$ python3 -q
>>> import numpy as np
>>> np.set_printoptions(precision=2, suppress=True, linewidth=140, sign=" ")
>>> tidy = lambda a: np.round(a, 2) + 0
>>> A = np.load("dump.npy")
>>> print(A)
[[ 0  0  1  0]
 [ 0  0  0  1]
 [ 1  0  0  0]
 [ 0  1  0  0]]
>>> # equal to its transpose
>>> print(A @ A)
[[ 1  0  0  0]
 [ 0  1  0  0]
 [ 0  0  1  0]
 [ 0  0  0  1]]
>>> print(np.argwhere(np.triu(A)))
[[ 0  2]
 [ 1  3]]
>>> low = np.diag(A.sum(axis=1)) - A
>>> print((np.linalg.eigvalsh(low) < 1e-8).sum())
2
>>> print(low @ np.ones(4))
[ 0.  0.  0.  0.]
>>> print([round(float(np.linalg.det(A[:i, :i])), 2) + 0 for i in range(1, 5)])
[0.0, 0.0, 0.0, 1.0]
>>> print(tidy(np.linalg.eigvalsh(A).min()))
-1.0
>>> data = np.array([[0, 2, 0, 0, 0, 3, 1], [0, 1, 3, 1, 3, 2, 3], [0, 3, 0, 0, 3, 0, 0]])
>>> data[0] = data[1]
>>> print(data)
[[ 0  1  3  1  3  2  3]
 [ 0  1  3  1  3  2  3]
 [ 0  3  0  0  3  0  0]]
>>> # row 1 repeats row 0
>>> r0 = np.array([0, 3])
>>> print(np.correlate(data[1], data[2], "full"))
[  0   0   0   3   9   3  12  15  12   9   6   9   0]
>>> U, sigma, vt = np.linalg.svd(data, full_matrices=False)
>>> print(np.allclose(U * sigma @ vt, data))
True
>>> print(tidy(U.T @ data @ vt.T))
[[ 8.45  0.    0.  ]
 [ 0.    3.55  0.  ]
 [ 0.    0.    0.  ]]
>>> print(tidy(vt @ vt.T))
[[ 1.  0.  0.]
 [ 0.  1.  0.]
 [ 0.  0.  1.]]
>>> print(tidy(np.abs(vt[0])))
[ 0.    0.27  0.48  0.16  0.59  0.32  0.48]
>>> U, sigma, vt = np.linalg.svd(data)
>>> V = vt[:(sigma > 1e-8).sum()]
>>> rng = np.random.default_rng(83202)
>>> vec = data[2] + -1 * data[1] + rng.integers(2) * np.eye(7)[5]
>>> print(vec)
[ 0.  2. -3. -1.  0. -1. -3.]
>>> print(np.allclose(V.T @ V @ vec, vec))
False
>>> print(tidy(V.T @ V))
[[ 0.    0.    0.    0.    0.    0.    0.  ]
 [ 0.    0.54 -0.12 -0.04  0.46 -0.08 -0.12]
 [ 0.   -0.12  0.36  0.12  0.12  0.24  0.36]
 [ 0.   -0.04  0.12  0.04  0.04  0.08  0.12]
 [ 0.    0.46  0.12  0.04  0.54  0.08  0.12]
 [ 0.   -0.08  0.24  0.08  0.08  0.16  0.24]
 [ 0.   -0.12  0.36  0.12  0.12  0.24  0.36]]
>>> print(tidy(np.diag(V.T @ V)))
[ 0.    0.54  0.36  0.04  0.54  0.16  0.36]
>>> print(np.unique(data.round(6), axis=0).shape)
(2, 7)
>>> print(tidy(data @ np.linalg.pinv(data) @ data))
[[ 0.  1.  3.  1.  3.  2.  3.]
 [ 0.  1.  3.  1.  3.  2.  3.]
 [ 0.  3.  0.  0.  3.  0.  0.]]
>>> print(np.allclose(data[:-1].T @ np.linalg.lstsq(data[:-1].T, data[-1])[0], data[-1]))
False
>>> print(tidy(np.trace(np.linalg.pinv(data) @ data)))
2.0
>>> print(np.linalg.cond(data) > 100)
True
>>> print(np.linalg.matrix_rank(data, rtol=0.1))
2
>>> Q, _ = np.linalg.qr(np.array([[0.5, -0.1, -2.3, -0.1, -0.3, -0.4],
...     [-0.6, 1.4, -1.5, -0.2, 0.9, -1.3],
...     [1.6, 1.0, 0.1, -1.6, -0.5, 0.6],
...     [-0.9, -0.4, 0.7, -0.9, 0.4, -0.1],
...     [-0.7, 0.5, -0.7, 0.2, 1.0, 1.4],
...     [0.5, -1.4, 0.6, 0.0, -1.4, 0.2]]))
>>> evals = np.array([5, 0, 6, 4, -2, -7])
>>> arr = Q @ np.diag(evals) @ Q.T
>>> print(tidy(arr))
[[ 5.03  1.5   0.04 -0.85  1.25  1.86]
 [ 1.5  -0.21 -1.19  0.92  0.84 -1.12]
 [ 0.04 -1.19  3.54  0.32 -2.46  0.34]
 [-0.85  0.92  0.32  3.85  1.23  0.57]
 [ 1.25  0.84 -2.46  1.23 -4.04 -2.79]
 [ 1.86 -1.12  0.34  0.57 -2.79 -2.17]]
>>> evals, V = np.linalg.eigh(arr)
>>> vec = np.array([-2, -3, -1, 1, -3, 3])
>>> print(tidy(np.linalg.eigvalsh(arr[1:, 1:])))
[-6.59 -1.65  0.01  4.12  5.07]
>>> print(tidy(vec @ arr @ vec))
35.41
>>> print(np.linalg.matrix_rank(arr, rtol=0.1))
5
>>> print([round(float(x), 2) for x in np.linalg.svd(arr, compute_uv=False)[:3]])
[7.0, 6.0, 5.0]
>>> print(tidy(np.linalg.norm(arr, 2) / np.linalg.norm(arr)))
0.61
>>> print(np.linalg.norm(A, axis=1).argmax())
0
>>> print(tidy(np.linalg.norm(A, 1)), tidy(np.linalg.norm(A, np.inf)))
1.0 1.0
>>> print(tidy(np.linalg.norm(A, "nuc")))
4.0
>>> r = np.linalg.matrix_rank(arr)
>>> print(r)
5
>>> ns = np.linalg.svd(arr)[2][r:].T
>>> print(tidy(arr @ ns))
[[ 0.]
 [ 0.]
 [ 0.]
 [ 0.]
 [ 0.]
 [ 0.]]
>>> print([int(np.linalg.matrix_rank(arr[:i])) for i in range(1, len(arr) + 1)])
[1, 2, 3, 4, 5, 5]
>>> print(np.allclose(arr @ ns, 0))
True
>>> print(tidy(ns[:, 0] / ns[np.abs(ns[:, 0]).round(6).argmax(), 0]))
[-0.07  1.    0.71 -0.28  0.36 -1.  ]
>>> print(np.linalg.matrix_rank(arr.T @ arr), np.linalg.matrix_rank(arr @ arr.T))
5 5
>>> print([int(np.linalg.matrix_rank(np.delete(arr, i, axis=0))) for i in range(6)])
[5, 5, 5, 5, 5, 5]
>>> print(tidy(ns @ ns.T))
[[ 0.   -0.03 -0.02  0.01 -0.01  0.03]
 [-0.03  0.37  0.26 -0.1   0.13 -0.37]
 [-0.02  0.26  0.18 -0.07  0.09 -0.26]
 [ 0.01 -0.1  -0.07  0.03 -0.04  0.1 ]
 [-0.01  0.13  0.09 -0.04  0.05 -0.13]
 [ 0.03 -0.37 -0.26  0.1  -0.13  0.37]]
>>> print(ns.shape)
(6, 1)
>>> print([int(np.linalg.matrix_rank(arr[:, :j + 1])) for j in range(6)])
[1, 2, 3, 4, 5, 5]
>>> J = np.array([[1.72, -0.66, -0.29, -0.99, 0.91, 1.01, 0.63, -0.28, -3.5, -1.66],
...     [0.07, 0.8, 0.46, -0.18, 0.38, 0.25, 0.81, -0.47, -0.85, -1.18],
...     [0.57, -0.29, -0.09, -0.18, 0.15, 0.04, -0.35, 0.29, -1.08, -0.05],
...     [0.23, -0.13, -0.28, -0.55, -0.86, -0.7, -1.5, 0.87, -0.1, 0.28],
...     [-0.31, 0.22, -0.1, 0.02, -0.14, -0.12, -0.43, -0.31, 0.35, -0.42]])
>>> print(np.abs(J).max())
3.5
>>> print(tidy(J.sum(axis=0)))
[ 2.28 -0.06 -0.3  -1.88  0.44  0.48 -0.84  0.1  -5.18 -3.03]
>>> print(tidy(np.linalg.svd(J, compute_uv=False)))
[ 5.    2.5   1.25  0.62  0.31]
>>> print(tidy(np.linalg.norm(J)))
5.77
>>> print(tidy(J.sum(axis=1)))
[-3.11  0.09 -0.99 -2.74 -1.24]
>>> blk = np.stack([data, -1 * data, data[::-1]])
>>> print(blk.shape)
(3, 3, 7)
>>> print((blk @ data.T).shape)
(3, 3, 3)
>>> print(blk.sum(axis=0))
[[ 0  3  0  0  3  0  0]
 [ 0  1  3  1  3  2  3]
 [ 0  1  3  1  3  2  3]]
>>> X = np.load("data.npy")
>>> print(X)
[[ 5  2  3  4]
 [ 4  0  0  4]
 [ 3  0  5  3]
 [ 4  1  3  3]
 [ 4  3  1  1]
 [ 0  4  1  4]
 [ 1  2  2  4]
 [ 2  0  0  0]
 [ 5  0  4  2]
 [ 4  0  0  4]]
>>> labels = X[:, 2] > np.median(X[:, 2])
>>> r0 = X[labels].mean(axis=0) - X[~labels].mean(axis=0)
>>> print(((X - X.mean(axis=0)) @ r0 > 0).astype(int))
[ 1  0  1  1  0  0  0  0  1  0]
>>> print(np.argsort(-np.abs(r0).round(6), kind="stable"))
[ 2  0  3  1]
>>> print(tidy(r0))
[ 0.8 -0.4  3.   0.6]
>>> print(labels.astype(int))
[ 1  0  1  1  0  0  1  0  1  0]
>>> W2 = np.array([[0, 2, 1, 3, 0, 0, 0],
...     [0, 1, 1, 3, 0, 2, 1],
...     [0, 1, 3, 1, 2, 2, 0],
...     [1, 0, 2, 0, 3, 1, 3]])
>>> mat = rng.normal(size=(17, 4)) @ W2 + np.array([0, 2, -2, 0, 2, 3, 0])
>>> print(tidy(mat))
[[ -0.51   3.51  -2.1    4.31   0.08   4.71  -0.22]
 [ -1.46   1.97  -9.34   0.98  -5.94  -1.85  -4.29]
 [ -0.14  -1.87  -4.2   -8.24   2.21   0.42  -1.93]
 [ -0.08   7.5    4.58   8.05   4.81   6.71   0.15]
 [ -0.84  -0.75  -2.48  -5.22   1.69   3.64  -2.87]
 [ -0.3    0.86  -4.77   0.82  -0.74   3.63   0.47]
 [  0.25   0.96   0.42  -2.44   4.8    4.8    0.5 ]
 [  0.18   1.06  -4.99  -1.9    0.5   -0.18  -0.13]
 [ -1.4    0.85  -3.85  -1.44  -1.14   3.41  -3.85]
 [ -1.12  -2.99 -12.74  -8.06  -5.71  -4.71  -4.47]
 [  0.28  -0.37  -4.14  -3.42   1.67   1.89   0.75]
 [  0.12  -0.59  -2.94  -4.19   2.52   2.93   0.17]
 [  0.     4.31  -1.68   2.72   1.56   1.42  -0.57]
 [ -0.05   4.12  -1.1    3.9    1.63   3.6    0.3 ]
 [  0.04   1.2   -0.67  -1.75   3.49   4.14  -0.03]
 [  1.34   7.99   9.59   8.95  10.47  10.21   4.75]
 [ -0.93   1.45  -4.43  -3.57  -0.33  -0.98  -4.55]]
>>> U, sigma, vt = np.linalg.svd(mat)
>>> V = vt[:(sigma > 1e-8).sum()]
>>> vec = mat[16] + -2 * mat[7] + rng.integers(2) * np.eye(7)[6]
>>> print(tidy(vec))
[-1.28 -0.66  5.55  0.22 -1.32 -0.62 -3.28]
>>> print(np.allclose(V.T @ V @ vec, vec))
False
>>> print(tidy(np.linalg.norm(vec - V.T @ V @ vec)))
0.41
>>> print(np.linalg.matrix_rank(np.vstack([mat, vec])))
6
>>> print(np.allclose(mat[:-1].T @ np.linalg.lstsq(mat[:-1].T, mat[-1])[0], mat[-1]))
True
>>> print(np.abs(np.diag(np.linalg.qr(mat)[1])) > 1e-9)
[ True  True  True  True  True False False]
>>> print(tidy(mat @ np.linalg.pinv(mat) @ mat))
[[ -0.51   3.51  -2.1    4.31   0.08   4.71  -0.22]
 [ -1.46   1.97  -9.34   0.98  -5.94  -1.85  -4.29]
 [ -0.14  -1.87  -4.2   -8.24   2.21   0.42  -1.93]
 [ -0.08   7.5    4.58   8.05   4.81   6.71   0.15]
 [ -0.84  -0.75  -2.48  -5.22   1.69   3.64  -2.87]
 [ -0.3    0.86  -4.77   0.82  -0.74   3.63   0.47]
 [  0.25   0.96   0.42  -2.44   4.8    4.8    0.5 ]
 [  0.18   1.06  -4.99  -1.9    0.5   -0.18  -0.13]
 [ -1.4    0.85  -3.85  -1.44  -1.14   3.41  -3.85]
 [ -1.12  -2.99 -12.74  -8.06  -5.71  -4.71  -4.47]
 [  0.28  -0.37  -4.14  -3.42   1.67   1.89   0.75]
 [  0.12  -0.59  -2.94  -4.19   2.52   2.93   0.17]
 [  0.     4.31  -1.68   2.72   1.56   1.42  -0.57]
 [ -0.05   4.12  -1.1    3.9    1.63   3.6    0.3 ]
 [  0.04   1.2   -0.67  -1.75   3.49   4.14  -0.03]
 [  1.34   7.99   9.59   8.95  10.47  10.21   4.75]
 [ -0.93   1.45  -4.43  -3.57  -0.33  -0.98  -4.55]]
>>> W2 = mat[[13, 6]].astype(float)
>>> for _ in range(5):
...     labels = np.linalg.norm(mat[:, None] - W2, axis=-1).argmin(axis=1)
...     W2 = np.array([mat[labels == j].mean(axis=0) for j in range(2)])
... 
>>> print(labels)
[ 0  1  1  0  1  1  1  1  1  1  1  1  0  0  1  0  1]
>>> print(np.abs(W2[1] - W2[0]).argmax())
3
>>> print(np.bincount(labels))
[  5  12]
>>> G = np.cov(mat, rowvar=False)
>>> print(tidy(mat.std(axis=0)))
[ 0.69  2.89  4.76  4.84  3.7   3.35  2.37]
>>> print(np.argwhere(np.triu(np.abs(np.corrcoef(mat.T)) > 0.8, 1)))
[[ 0  4]
 [ 0  6]
 [ 1  3]
 [ 2  4]
 [ 2  5]
 [ 4  5]
 [ 4  6]]
>>> print(G.shape)
(7, 7)
>>> print(np.einsum("ij,ji->", A, A))
4
>>> print(tidy(np.linalg.eigvals(A).sum().real))
0.0
>>> print(np.poly(A))
[ 1.  0. -2.  0.  1.]
>>> print(tidy(np.linalg.eigvals(A)))
[ 1. -1.  1. -1.]
>>> M = np.load("mat.npy")
>>> print(M)
[[ 3.11 -2.11 -0.59 -0.88 -1.43  0.76  2.68]
 [ 0.5   2.17 -2.61 -2.68  0.75  0.71 -2.24]
 [-0.04 -3.28  0.89  0.72 -0.78 -3.43 -0.73]
 [-0.69 -2.71 -1.54  1.07  2.38  0.5  -2.78]
 [-1.85  1.07  0.23  3.68  0.1  -1.77  1.92]
 [-1.13  0.03  3.79 -2.2   0.78  0.11 -1.98]
 [ 2.47  1.74 -0.7   2.67 -2.07  1.98 -0.06]
 [-3.29  2.27  1.65  0.21 -1.35 -1.32  1.66]
 [-0.88  0.93  3.87 -0.87 -0.85 -0.67  2.55]
 [-1.9   1.09  0.47  1.74  2.17 -0.31 -3.49]
 [-3.5  -2.44  0.61  1.62  0.1   0.8   1.78]
 [ 0.08  1.18 -1.68 -3.48  1.88 -0.53  2.2 ]
 [-0.35  0.26  0.73  0.97 -1.34  4.01 -2.34]
 [ 0.02 -1.35 -1.04  2.85 -1.89  3.22  0.12]
 [ 0.39 -0.28  1.35 -1.99 -3.25  0.92 -2.76]
 [-3.24 -0.81 -0.8  -1.99  2.65 -1.1  -1.04]
 [-2.24 -0.43 -1.78  1.79 -1.17  0.32  3.46]
 [-2.28 -3.1  -0.9  -1.59 -2.04 -0.37 -1.6 ]
 [-1.58  1.16 -2.68  2.88  1.19  0.64 -1.97]
 [-2.73 -2.68 -1.22  1.15 -1.06  2.08  1.45]
 [ 1.27  0.87  0.85  1.86 -2.27 -2.84 -2.28]
 [ 0.17 -0.84 -2.59  3.62 -0.89 -0.3   1.9 ]
 [ 1.33  3.44 -2.87 -1.13 -1.04 -0.44  0.77]
 [ 2.83 -3.84 -1.22  0.24  0.23 -0.21  0.74]
 [ 3.29  0.52 -1.52 -1.36  3.11 -0.01 -0.33]
 [-1.22  0.92 -2.23 -3.38 -2.15  0.89 -0.92]
 [ 3.55  0.57  1.61 -2.05 -0.21 -1.69  1.54]
 [ 2.33 -0.04  2.38 -1.37  1.82  0.86  2.83]
 [ 1.04 -3.27  1.28  1.24 -2.56  1.48 -1.14]
 [-0.47 -3.35  0.03  0.46 -3.46 -0.84 -0.82]
 [-0.96  0.78  3.7   1.56  1.56  1.67  1.47]
 [-1.38 -3.86 -1.15 -1.23 -1.01 -1.98  0.64]
 [-2.41 -1.68 -2.31  1.33  1.63  1.15  2.29]
 [ 0.92  1.68  3.42 -0.25  0.16  1.42 -2.74]
 [ 1.33  0.88  1.18 -3.96  2.08  0.98  0.38]
 [ 1.93  2.58  1.58  0.38  3.05  1.34 -0.96]
 [-3.23 -2.61 -2.59  0.79  0.39  0.41 -0.17]
 [-1.38 -1.58 -0.39  1.49  1.89 -0.48 -3.8 ]
 [-2.05 -1.3  -3.17  0.36 -1.22 -1.8  -2.05]]
>>> th = np.radians(90)
>>> Rm = np.eye(7)
>>> Rm[4, 4] = Rm[5, 5] = np.cos(th)
>>> Rm[4, 5], Rm[5, 4] = -np.sin(th), np.sin(th)
>>> print(tidy(Rm))
[[ 1.  0.  0.  0.  0.  0.  0.]
 [ 0.  1.  0.  0.  0.  0.  0.]
 [ 0.  0.  1.  0.  0.  0.  0.]
 [ 0.  0.  0.  1.  0.  0.  0.]
 [ 0.  0.  0.  0.  0. -1.  0.]
 [ 0.  0.  0.  0.  1.  0.  0.]
 [ 0.  0.  0.  0.  0.  0.  1.]]
>>> out = M @ Rm.T
>>> print(tidy(np.abs(out - M).max(axis=0)))
[ 0.    0.    0.    0.    5.11  5.35  0.  ]
>>> print(np.allclose(np.linalg.norm(M, axis=1), np.linalg.norm(out, axis=1)))
True
>>> print(tidy(np.linalg.det(Rm)), np.trace(Rm))
1.0 5.0
